$ python3 -q
>>> import numpy as np
>>> np.set_printoptions(precision=3, suppress=True, linewidth=100)
>>> M = np.array([[12.0, -6.0, 0.0], [-6.0, 7.0, 0.0], [0.0, 0.0, 3.0]])
>>> # symmetric, so the eigenvalues are real
>>> low = np.linalg.cholesky(M)
>>> np.diag(low) ** 2
array([12.,  4.,  3.])
>>> M / np.sqrt(np.outer(np.diag(M), np.diag(M)))
array([[ 1.   , -0.655,  0.   ],
       [-0.655,  1.   ,  0.   ],
       [ 0.   ,  0.   ,  1.   ]])
>>> low @ low.T
array([[12., -6.,  0.],
       [-6.,  7.,  0.],
       [ 0.,  0.,  3.]])
>>> (M - M.T) / 2
array([[0., 0., 0.],
       [0., 0., 0.],
       [0., 0., 0.]])
>>> np.round(np.abs(np.linalg.eigvals(M)).max(), 3)
np.float64(16.0)
>>> np.sort(np.abs(np.linalg.eigvals(M)))
array([ 3.,  3., 16.])
>>> J = np.load("layer18.npy")
>>> J
array([[-1.,  1.],
       [ 0., -1.]])
>>> # triangular
>>> vals, V = np.linalg.eig(J)
>>> np.prod(vals)
np.float64(1.0)
>>> np.sort(np.linalg.eigvals(np.linalg.inv(J)))
array([-1., -1.])
>>> np.sort(np.linalg.eigvals(J.T))
array([-1., -1.])
>>> np.sort(np.linalg.eigvals(J @ J))
array([1., 1.])
>>> np.linalg.matrix_power(J - np.diag(np.diag(J)), 2)
array([[0., 0.],
       [0., 0.]])
>>> np.prod(np.diag(J)), round(np.linalg.det(J), 3)
(np.float64(1.0), np.float64(1.0))
>>> vec = np.array([1, -2])
>>> y = J @ vec
>>> b, lr = np.zeros(2), 1 / np.linalg.norm(J, 2) ** 2
>>> for i in range(6):
...     b -= lr * J.T @ (J @ b - y)
...     if i % 2 == 0: print(i, round(np.linalg.norm(J @ b - y), 3))
... 
0 0.106
2 0.077
4 0.056
>>> b
array([ 1.066, -1.959])
>>> np.poly(J)
array([1., 2., 1.])
>>> round(np.linalg.det(J.T), 3)
np.float64(1.0)
>>> round(float(np.linalg.det(J[::-1])), 3)
-1.0
>>> np.einsum("ii->", J)
np.float64(-2.0)
>>> np.einsum("ij,ji->", J, J)
np.float64(2.0)
>>> np.linalg.eigvals(J)
array([-1., -1.])
>>> np.round(np.linalg.eigvals(J).sum().real, 3)
np.float64(-2.0)
>>> rng = np.random.default_rng(963)
>>> idx = rng.permutation(2)
>>> idx
array([1, 0])
>>> B = J[idx][:, idx]
>>> np.trace(B)
np.float64(-2.0)
>>> B
array([[-1.,  0.],
       [ 1., -1.]])
>>> np.sort(np.abs(np.linalg.eigvals(B)))
array([1., 1.])
>>> ang = np.deg2rad(180)
>>> arr = np.eye(3)
>>> arr[np.ix_([1, 0], [1, 0])] = [[np.cos(ang), -np.sin(ang)], [np.sin(ang), np.cos(ang)]]
>>> arr.round(3) + 0
array([[-1.,  0.,  0.],
       [ 0., -1.,  0.],
       [ 0.,  0.,  1.]])
>>> idx = rng.permutation(2)
>>> B = J[:, idx] * rng.choice([-1, 1], 2)
>>> B
array([[ 1., -1.],
       [-1.,  0.]])
>>> U, _, vt = np.linalg.svd(J.T @ B)
>>> idx
array([1, 0])
>>> np.round(np.linalg.lstsq(J, B)[0], 3) + 0
array([[0., 1.],
       [1., 0.]])
>>> np.round(U @ vt, 3) + 0
array([[0., 1.],
       [1., 0.]])
>>> vec = np.array([-2, -2])
>>> B @ np.ones(2)
array([ 0., -1.])
>>> np.linalg.norm(B @ vec) <= np.linalg.norm(B, 2) * np.linalg.norm(vec) + 1e-9
np.True_
>>> (B * vec).sum(axis=1)
array([0., 2.])
>>> B @ (2 * vec)
array([0., 4.])
>>> B @ np.eye(2)[0]
array([ 1., -1.])
>>> np.einsum("ij,j->i", B, vec)
array([0., 2.])
>>> np.sign((B @ vec).round(6))
array([0., 1.])
>>> m1 = np.array([[6, 6], [9, 5]])
>>> m1
array([[6, 6],
       [9, 5]])
>>> vec = np.array([4, 5])
>>> h1 = np.maximum(m1 @ vec, 0)
>>> np.tanh(m1 @ vec)
array([1., 1.])
>>> np.maximum(m1 @ (3 * vec), 0)
array([162, 183])
>>> h1
array([54, 61])
>>> np.flatnonzero(h1 > 1e-9)
array([0, 1])
>>> vals, V = np.linalg.eig(m1)
>>> np.sort(np.linalg.eigvals(np.linalg.inv(m1)))
array([-0.536,  0.078])
>>> np.sort(np.linalg.eigvals(m1 @ m1))
array([  3.48, 165.52])
>>> np.allclose(m1, m1.T)
False
>>> np.sort(np.abs(np.linalg.eigvals(m1)))
array([ 1.865, 12.865])
>>> (m1 - m1.T) / 2
array([[ 0. , -1.5],
       [ 1.5,  0. ]])
>>> np.trace(m1)
np.int64(11)
>>> round(np.linalg.det(m1), 3)
np.float64(-24.0)
>>> F = np.loadtxt("m.csv", delimiter=",")
>>> F
array([[0.434, 0.496],
       [0.496, 0.566]])
>>> P = np.triu(np.array([[1, 0], [2, 1]]), 1) + np.eye(2)
>>> B = P @ F @ np.linalg.inv(P)
>>> round(float(np.linalg.det(B)), 3)
-0.0
>>> P @ F - F @ P
array([[0., 0.],
       [0., 0.]])
>>> B
array([[0.434, 0.496],
       [0.496, 0.566]])
>>> vals, V = np.linalg.eigh(B)
>>> (vals > 1e-8).sum(), (vals < -1e-8).sum()
(np.int64(1), np.int64(0))
>>> np.abs(V[:, -1]).round(6).argmax()
np.int64(1)
>>> np.round(V.T @ B @ V, 3) + 0
array([[0., 0.],
       [0., 1.]])
>>> np.round(V.T @ V, 3) + 0
array([[1., 0.],
       [0., 1.]])
>>> np.abs(V[:, -1])
array([0.659, 0.753])
>>> np.linalg.eigvalsh(B + -2 * np.eye(2))
array([-2., -1.])
>>> round(vals.sum(), 3), np.round(np.trace(B), 3)
(np.float64(1.0), np.float64(1.0))
>>> vals.round(3) + 0
array([0., 1.])
>>> np.unique(vals.round(6) + 0, return_counts=True)[1]
array([1, 1])
>>> np.linalg.eigvals(F)
array([0., 1.])
>>> np.round(np.einsum("ii->", F), 3)
np.float64(1.0)
>>> np.kron(np.eye(2, dtype=int), F)
array([[0.434, 0.496, 0.   , 0.   ],
       [0.496, 0.566, 0.   , 0.   ],
       [0.   , 0.   , 0.434, 0.496],
       [0.   , 0.   , 0.496, 0.566]])
>>> round(np.linalg.det(F.T), 3)
np.float64(-0.0)
>>> np.poly(F)
array([ 1., -1.,  0.])
